$ python3 -q
>>> import numpy as np
>>> from numpy import linalg as LA
>>> np.set_printoptions(precision=3, suppress=True, linewidth=140, floatmode="fixed")
>>> arr = np.load("data.npy")
>>> print(arr)
[[ 0.200 -1.200 -0.400  0.300]
 [-0.400  0.200  0.500  0.700]
 [-1.300  0.000  0.500 -0.600]
 [-1.300  1.400  0.800  0.100]
 [ 0.300 -0.400 -0.100  0.700]
 [-1.400  1.000 -0.300 -0.800]
 [-2.800  1.600 -0.800 -0.300]
 [-0.500 -0.700 -0.900  0.000]
 [-0.800 -0.100  0.400 -0.400]
 [ 0.400 -0.200 -0.800  0.800]
 [ 0.200  1.300  0.700  1.500]]
>>> lab = arr[:, 0] > np.median(arr[:, 0])
>>> r0 = arr[lab].mean(axis=0) - arr[~lab].mean(axis=0)
>>> print(r0)
[ 1.490 -0.593  0.030  1.133]
>>> print(lab.astype(int))
[1 1 0 0 1 0 0 0 0 1 1]
>>> print(np.argsort(-np.abs(r0).round(6), kind="stable"))
[0 3 1 2]
>>> gram = np.cov(arr, rowvar=False)
>>> print(gram.shape)
(4, 4)
>>> print(gram)
[[ 0.958 -0.558  0.034  0.489]
 [-0.558  0.863  0.193 -0.034]
 [ 0.034  0.193  0.413  0.074]
 [ 0.489 -0.034  0.074  0.486]]
>>> print(arr.std(axis=0))
[0.933 0.886 0.612 0.664]
>>> print(np.argsort(-arr.std(axis=0).round(6), kind="stable"))
[0 1 3 2]
>>> print(np.median(arr, axis=0))
[-0.500  0.000 -0.100  0.100]
>>> print(round(np.corrcoef(arr[:, 3], arr[:, 1])[0, 1], 3))
-0.052
>>> mat = np.loadtxt("sample1.csv", delimiter=",")
>>> print(mat)
[[1.000 0.500 0.250 0.125 0.062 0.031 0.016 0.008 0.004 0.002]
 [0.500 1.000 0.500 0.250 0.125 0.062 0.031 0.016 0.008 0.004]
 [0.250 0.500 1.000 0.500 0.250 0.125 0.062 0.031 0.016 0.008]
 [0.125 0.250 0.500 1.000 0.500 0.250 0.125 0.062 0.031 0.016]
 [0.062 0.125 0.250 0.500 1.000 0.500 0.250 0.125 0.062 0.031]
 [0.031 0.062 0.125 0.250 0.500 1.000 0.500 0.250 0.125 0.062]
 [0.016 0.031 0.062 0.125 0.250 0.500 1.000 0.500 0.250 0.125]
 [0.008 0.016 0.031 0.062 0.125 0.250 0.500 1.000 0.500 0.250]
 [0.004 0.008 0.016 0.031 0.062 0.125 0.250 0.500 1.000 0.500]
 [0.002 0.004 0.008 0.016 0.031 0.062 0.125 0.250 0.500 1.000]]
>>> x = np.ones(10)
>>> for _ in range(3):
...     x = mat @ x
...     x /= LA.norm(x)
...     print(round(x @ mat @ x, 3))
... 
2.662
2.677
2.681
>>> print(x)
[0.196 0.274 0.330 0.365 0.381 0.381 0.365 0.330 0.274 0.196]
>>> print(round(LA.eigvalsh(mat)[-1], 3))
2.682
>>> L = LA.cholesky(mat)
>>> print(LA.eigvalsh(mat).min() > 0)
True
>>> print(np.diag(L) ** 2)
[1.000 0.750 0.750 0.750 0.750 0.750 0.750 0.750 0.750 0.750]
>>> M = np.load("m.npy")
>>> print(M)
[[-2.000  1.000  0.000  0.000  0.000  0.000  0.000  0.000  0.000  0.000  0.000]
 [ 0.000 -2.000  1.000  0.000  0.000  0.000  0.000  0.000  0.000  0.000  0.000]
 [ 0.000  0.000 -2.000  1.000  0.000  0.000  0.000  0.000  0.000  0.000  0.000]
 [ 0.000  0.000  0.000 -2.000  1.000  0.000  0.000  0.000  0.000  0.000  0.000]
 [ 0.000  0.000  0.000  0.000 -2.000  1.000  0.000  0.000  0.000  0.000  0.000]
 [ 0.000  0.000  0.000  0.000  0.000 -2.000  1.000  0.000  0.000  0.000  0.000]
 [ 0.000  0.000  0.000  0.000  0.000  0.000 -2.000  1.000  0.000  0.000  0.000]
 [ 0.000  0.000  0.000  0.000  0.000  0.000  0.000 -2.000  1.000  0.000  0.000]
 [ 0.000  0.000  0.000  0.000  0.000  0.000  0.000  0.000 -2.000  1.000  0.000]
 [ 0.000  0.000  0.000  0.000  0.000  0.000  0.000  0.000  0.000 -2.000  1.000]
 [ 0.000  0.000  0.000  0.000  0.000  0.000  0.000  0.000  0.000  0.000 -2.000]]
>>> blk = np.stack([M, -3 * M, M[::-1]])
>>> print(blk.shape)
(3, 11, 11)
>>> print(LA.norm(blk, axis=(1, 2)))
[ 7.348 22.045  7.348]
>>> print(np.einsum("bij,cij->bc", blk, blk))
[[  54.000 -162.000    5.000]
 [-162.000  486.000  -15.000]
 [   5.000  -15.000   54.000]]
>>> print([int(LA.matrix_rank(LA.matrix_power(M, p))) for p in range(1, 12)])
[11, 11, 11, 11, 11, 11, 11, 11, 11, 11, 11]
>>> print(np.sort(LA.eigvals(M)))
[-2.000 -2.000 -2.000 -2.000 -2.000 -2.000 -2.000 -2.000 -2.000 -2.000 -2.000]
>>> E = np.load("layer14.npy")
>>> print(E)
[[ 2  2  2  2  2  2  2  2  2]
 [ 2  4  4  4  4  4  4  4  4]
 [ 2  4  6  6  6  6  6  6  6]
 [ 2  4  6  8  8  8  8  8  8]
 [ 2  4  6  8 10 10 10 10 10]
 [ 2  4  6  8 10 12 12 12 12]
 [ 2  4  6  8 10 12 14 14 14]
 [ 2  4  6  8 10 12 14 16 16]
 [ 2  4  6  8 10 12 14 16 18]]
>>> out = E / np.sqrt((E ** 2).mean(axis=1, keepdims=True))
>>> print(out[0])
[1.000 1.000 1.000 1.000 1.000 1.000 1.000 1.000 1.000]
>>> print(LA.norm(out, axis=1))
[3.000 3.000 3.000 3.000 3.000 3.000 3.000 3.000 3.000]
>>> evals, V = LA.eigh(E)
>>> x = np.array([0, 1, -3, -3, 2, 1, 0, 1, 2])
>>> print(np.abs(E).sum(axis=1).max(), round(np.abs(evals).max(), 3))
90 73.321
>>> print((np.sign(V[:, -1].round(6)) == np.sign(V[0, -1].round(6))).astype(int))
[1 1 1 1 1 1 1 1 1]
>>> print(x @ E @ x)
170
>>> print(round(float(x @ E @ x / (x @ x)), 3), np.round(evals[0], 3), round(float(evals[-1]), 3))
5.862 0.514 73.321
>>> print(V * np.maximum(evals, 0) @ V.T)
[[ 2.000  2.000  2.000  2.000  2.000  2.000  2.000  2.000  2.000]
 [ 2.000  4.000  4.000  4.000  4.000  4.000  4.000  4.000  4.000]
 [ 2.000  4.000  6.000  6.000  6.000  6.000  6.000  6.000  6.000]
 [ 2.000  4.000  6.000  8.000  8.000  8.000  8.000  8.000  8.000]
 [ 2.000  4.000  6.000  8.000 10.000 10.000 10.000 10.000 10.000]
 [ 2.000  4.000  6.000  8.000 10.000 12.000 12.000 12.000 12.000]
 [ 2.000  4.000  6.000  8.000 10.000 12.000 14.000 14.000 14.000]
 [ 2.000  4.000  6.000  8.000 10.000 12.000 14.000 16.000 16.000]
 [ 2.000  4.000  6.000  8.000 10.000 12.000 14.000 16.000 18.000]]
>>> Q, Rm = LA.qr(E)
>>> print(abs(Rm[0, 0]), round(LA.norm(E[:, 0]), 3))
6.0 6.0
>>> print(np.trace(Q @ Q.T))
9.0
>>> print(np.allclose(Rm.T @ Rm, E.T @ E))
True
>>> print(Q.shape, Rm.shape)
(9, 9) (9, 9)
>>> print((E + E.T) / 2)
[[ 2.000  2.000  2.000  2.000  2.000  2.000  2.000  2.000  2.000]
 [ 2.000  4.000  4.000  4.000  4.000  4.000  4.000  4.000  4.000]
 [ 2.000  4.000  6.000  6.000  6.000  6.000  6.000  6.000  6.000]
 [ 2.000  4.000  6.000  8.000  8.000  8.000  8.000  8.000  8.000]
 [ 2.000  4.000  6.000  8.000 10.000 10.000 10.000 10.000 10.000]
 [ 2.000  4.000  6.000  8.000 10.000 12.000 12.000 12.000 12.000]
 [ 2.000  4.000  6.000  8.000 10.000 12.000 14.000 14.000 14.000]
 [ 2.000  4.000  6.000  8.000 10.000 12.000 14.000 16.000 16.000]
 [ 2.000  4.000  6.000  8.000 10.000 12.000 14.000 16.000 18.000]]
>>> print(round(float(np.abs(LA.eigvals(E)).max()), 3))
73.321
>>> print(np.allclose(E, E.T))
True
>>> print(E @ E)
[[  36   68   96  120  140  156  168  176  180]
 [  68  132  188  236  276  308  332  348  356]
 [  96  188  272  344  404  452  488  512  524]
 [ 120  236  344  440  520  584  632  664  680]
 [ 140  276  404  520  620  700  760  800  820]
 [ 156  308  452  584  700  796  868  916  940]
 [ 168  332  488  632  760  868  952 1008 1036]
 [ 176  348  512  664  800  916 1008 1072 1104]
 [ 180  356  524  680  820  940 1036 1104 1140]]
>>> E.inv()
Traceback (most recent call last):
  File "<python-input-55>", line 1, in <module>
    E.inv()
    ^^^^^
AttributeError: 'numpy.ndarray' object has no attribute 'inv'
>>> X = np.load("test4.npy")
>>> print(X)
[[1 0 3 2]
 [2 1 0 3]
 [3 2 1 0]
 [0 3 2 1]]
>>> rng = np.random.default_rng(586)
>>> lab = rng.permutation(4)
>>> out = X[:, lab] * rng.choice([-1, 1], 4)
>>> print(out)
[[ 2  0 -3 -1]
 [ 3 -1  0 -2]
 [ 0 -2 -1 -3]
 [ 1 -3 -2  0]]
>>> U, _, Vh = LA.svd(X.T @ out)
>>> print(lab)
[3 1 2 0]
>>> print(np.round(LA.lstsq(X, out)[0], 3) + 0)
[[ 0.000  0.000  0.000 -1.000]
 [ 0.000 -1.000  0.000  0.000]
 [ 0.000  0.000 -1.000  0.000]
 [ 1.000  0.000  0.000  0.000]]
